% python3 -q
>>> import numpy as np
>>> from numpy import linalg as LA
>>> np.set_printoptions(precision=3, suppress=True, linewidth=140, floatmode="fixed")
>>> F = np.load("case10.npy")
>>> F
array([[ 0.841, -0.354, -0.089],
       [-0.354,  0.149,  0.037],
       [-0.089,  0.037,  0.009]])
>>> LA.lstsq(F[:-1].T, F[-1])[2]
np.int32(1)
>>> F @ LA.pinv(F) @ F
array([[ 0.841, -0.354, -0.089],
       [-0.354,  0.149,  0.037],
       [-0.089,  0.037,  0.009]])
>>> np.allclose(F[:-1].T @ LA.lstsq(F[:-1].T, F[-1])[0], F[-1])
True
>>> P = np.triu(np.array([[-3, -3, -1], [1, -2, 2], [-1, -1, 2]]), 1) + np.eye(3)
>>> M2 = P @ F @ LA.inv(P)
>>> M2
array([[ 1.993,  5.140, -8.497],
       [-0.531, -1.371,  2.266],
       [-0.089, -0.228,  0.378]])
>>> round(LA.det(M2), 3)
np.float64(0.0)
>>> np.round(np.poly(M2), 3) + 0
array([ 1.000, -1.000,  0.000,  0.000])
>>> rk = LA.matrix_rank(F)
>>> rk
np.int64(1)
>>> null = LA.svd(F)[2][rk:].T
>>> np.allclose(F @ null, 0)
True
>>> null.shape
(3, 2)
>>> LA.matrix_rank(F.T @ F), LA.matrix_rank(F @ F.T)
(np.int64(1), np.int64(1))
>>> [int(LA.matrix_rank(F[:, :j + 1])) for j in range(3)]
[1, 1, 1]
>>> K = np.load("mat.npy")
>>> K
array([[ 8,  0,  0,  0],
       [ 0, -3,  0,  0],
       [ 0,  0,  0,  0],
       [ 0,  0,  0,  6]])
>>> P = np.triu(np.array([[1, 1, 2, 2], [0, 1, 3, 3], [0, 2, 0, 1], [3, 1, 1, 3]]), 1) + np.eye(4)
>>> M2 = P @ K @ LA.inv(P)
>>> P @ K - K @ P
array([[  0.000, -11.000, -16.000,  -4.000],
       [  0.000,   0.000,   9.000,  27.000],
       [  0.000,   0.000,   0.000,   6.000],
       [  0.000,   0.000,   0.000,   0.000]])
>>> np.trace(M2), np.trace(K)
(np.float64(11.0), np.int64(11))
>>> M2
array([[  8.000, -11.000,  17.000,  12.000],
       [  0.000,  -3.000,   9.000,  18.000],
       [  0.000,   0.000,   0.000,   6.000],
       [  0.000,   0.000,   0.000,   6.000]])
>>> evals, vecs = LA.eigh(K)
>>> vecs.T @ vecs
array([[1.000, 0.000, 0.000, 0.000],
       [0.000, 1.000, 0.000, 0.000],
       [0.000, 0.000, 1.000, 0.000],
       [0.000, 0.000, 0.000, 1.000]])
>>> LA.svd(K, compute_uv=False)
array([8.000, 6.000, 3.000, 0.000])
>>> LA.eigvalsh(K @ K)
array([ 0.000,  9.000, 36.000, 64.000])
>>> evals.sum(), np.trace(K)
(np.float64(11.0), np.int64(11))
>>> evals
array([-3.000,  0.000,  6.000,  8.000])
>>> vecs @ np.diag(evals) @ vecs.T
array([[ 8.000,  0.000,  0.000,  0.000],
       [ 0.000, -3.000,  0.000,  0.000],
       [ 0.000,  0.000,  0.000,  0.000],
       [ 0.000,  0.000,  0.000,  6.000]])
>>> np.unique(evals.round(6) + 0, return_counts=True)[1]
array([1, 1, 1, 1])
>>> Uu, sv, VT = LA.svd(F)
>>> vecs = VT[:(sv > 1e-8).sum()]
>>> rng = np.random.default_rng(1911)
>>> x = F[1] + -1 * F[2] + rng.integers(2) * np.eye(3)[2]
>>> x
array([-0.266,  0.112,  0.028])
>>> np.allclose(vecs.T @ vecs @ x, x)
True
>>> LA.matrix_rank(np.vstack([F, x]))
np.int64(1)
>>> Uu, sv, VT = LA.svd(K)
>>> vecs = VT[:(sv > 1e-8).sum()]
>>> x = K[1] + -1 * K[0] + rng.integers(2) * np.eye(4)[2]
>>> x
array([-8.000, -3.000,  0.000,  0.000])
>>> np.diag(vecs.T @ vecs)
array([1.000, 1.000, 0.000, 1.000])
>>> np.allclose(vecs.T @ vecs @ x, x)
True
>>> LA.matrix_rank(np.vstack([K, x]))
np.int64(3)
>>> f = np.array([-3, -3, 0])
>>> np.polyval(f, K[3])
array([   0,    0,    0, -126])
>>> np.correlate(K[3], K[1], "full")
array([  0,   0,   0,   0,   0, -18,   0])
>>> np.cross(K[3, :3], K[1, :3])
array([0, 0, 0])
>>> np.convolve(K[3], f)
array([  0,   0,   0, -18, -18,   0])
>>> m1 = np.array([[3, -3, 1, -2, 1],
...     [0, -1, -1, 2, 0],
...     [0, 0, -2, -2, 3],
...     [0, 0, 0, 0, 3],
...     [0, 0, 0, 0, -1]])
>>> m1
array([[ 3, -3,  1, -2,  1],
       [ 0, -1, -1,  2,  0],
       [ 0,  0, -2, -2,  3],
       [ 0,  0,  0,  0,  3],
       [ 0,  0,  0,  0, -1]])
>>> (m1 + m1.T) / 2
array([[ 3.000, -1.500,  0.500, -1.000,  0.500],
       [-1.500, -1.000, -0.500,  1.000,  0.000],
       [ 0.500, -0.500, -2.000, -1.000,  1.500],
       [-1.000,  1.000, -1.000,  0.000,  1.500],
       [ 0.500,  0.000,  1.500,  1.500, -1.000]])
>>> np.allclose(m1 @ m1.T, m1.T @ m1)
False
>>> round(LA.det(m1), 3)
np.float64(0.0)
>>> data = np.load("test12.npy")
>>> data
array([[4.000, 1.000, 1.000],
       [1.000, 4.000, 1.000],
       [1.000, 1.000, 4.000]])
>>> np.fft.fft(data[0])
array([6.000+0.000j, 3.000+0.000j, 3.000+0.000j])
>>> data @ (-1.0) ** np.arange(3)
array([ 4.000, -2.000,  4.000])
>>> data @ np.ones(3)
array([6.000, 6.000, 6.000])
>>> np.sort(np.abs(np.fft.fft(data[0]))), np.sort(LA.svd(data, compute_uv=False))
(array([3.000, 3.000, 6.000]), array([3.000, 3.000, 6.000]))
>>> W1 = np.array([[-1, 2, 0, 3], [0, 3, 0, -2], [0, -1, 1, 1]])
>>> c = np.array([1, -3, 0, 3])
>>> hid = np.maximum(data @ W1 + c, 0)
>>> LA.matrix_rank(hid)
np.int64(3)
>>> (hid > 0).astype(int)
array([[0, 1, 1, 1],
       [0, 1, 1, 0],
       [0, 0, 1, 1]])
>>> (hid > 0).mean(axis=0)
array([0.000, 0.667, 1.000, 0.667])
>>> C = np.array([[3, 0, 3], [2, 3, 1], [0, 1, 3], [3, 2, 0]])
>>> W1 @ C
array([[10, 12, -1],
       [ 0,  5,  3],
       [ 1,  0,  2]])
>>> evals, vecs = LA.eig(data)
>>> np.sort(LA.eigvals(LA.inv(data)))
array([0.167, 0.333, 0.333])
>>> np.round(np.prod(evals), 3)
np.float64(54.0)
>>> evals, vecs = LA.eigh(data)
>>> x = np.array([1, 1, -3])
>>> round(float(x @ data @ x / (x @ x)), 3), round(evals[0], 3), evals[-1]
(3.091, np.float64(3.0), np.float64(6.0))
>>> vecs * np.abs(evals) @ vecs.T
array([[4.000, 1.000, 1.000],
       [1.000, 4.000, 1.000],
       [1.000, 1.000, 4.000]])
>>> LA.eigvalsh(data[1:, 1:])
array([3.000, 5.000])
>>> (np.sign(vecs[:, -1].round(6)) == np.sign(vecs[0, -1].round(6))).astype(int)
array([1, 1, 1])
>>> O, R = LA.qr(data)
>>> O @ R
array([[4.000, 1.000, 1.000],
       [1.000, 4.000, 1.000],
       [1.000, 1.000, 4.000]])
>>> np.abs(np.diag(R))
array([4.243, 3.674, 3.464])
>>> np.round(O.T @ O, 3) + 0
array([[1.000, 0.000, 0.000],
       [0.000, 1.000, 0.000],
       [0.000, 0.000, 1.000]])
>>> J = np.loadtxt("dump.csv", delimiter=",")
>>> J
array([[ 0.188, -0.118,  0.111, -0.107, -0.339],
       [-0.118,  0.475,  0.302,  0.366,  0.101],
       [ 0.111,  0.302,  0.825, -0.200, -0.038],
       [-0.107,  0.366, -0.200,  0.699, -0.158],
       [-0.339,  0.101, -0.038, -0.158,  0.814]])
>>> round(LA.det(J), 3)
np.float64(-0.0)
>>> J @ J
array([[ 0.188, -0.118,  0.111, -0.107, -0.339],
       [-0.118,  0.475,  0.302,  0.366,  0.101],
       [ 0.111,  0.302,  0.825, -0.200, -0.038],
       [-0.107,  0.366, -0.200,  0.699, -0.158],
       [-0.339,  0.101, -0.038, -0.158,  0.814]])
>>> np.allclose(J @ J.T, J.T @ J)
True
>>> LA.matrix_power(J, 4)
array([[ 0.188, -0.118,  0.111, -0.107, -0.339],
       [-0.118,  0.475,  0.302,  0.366,  0.101],
       [ 0.111,  0.302,  0.825, -0.200, -0.038],
       [-0.107,  0.366, -0.200,  0.699, -0.158],
       [-0.339,  0.101, -0.038, -0.158,  0.814]])
>>> np.round(np.sort(np.abs(LA.eigvals(J))), 3) + 0
array([0.000, 0.000, 1.000, 1.000, 1.000])
>>> np.allclose(J, J.T)
True
>>> np.round(np.abs(LA.eigvals(J)).max(), 3)
np.float64(1.0)
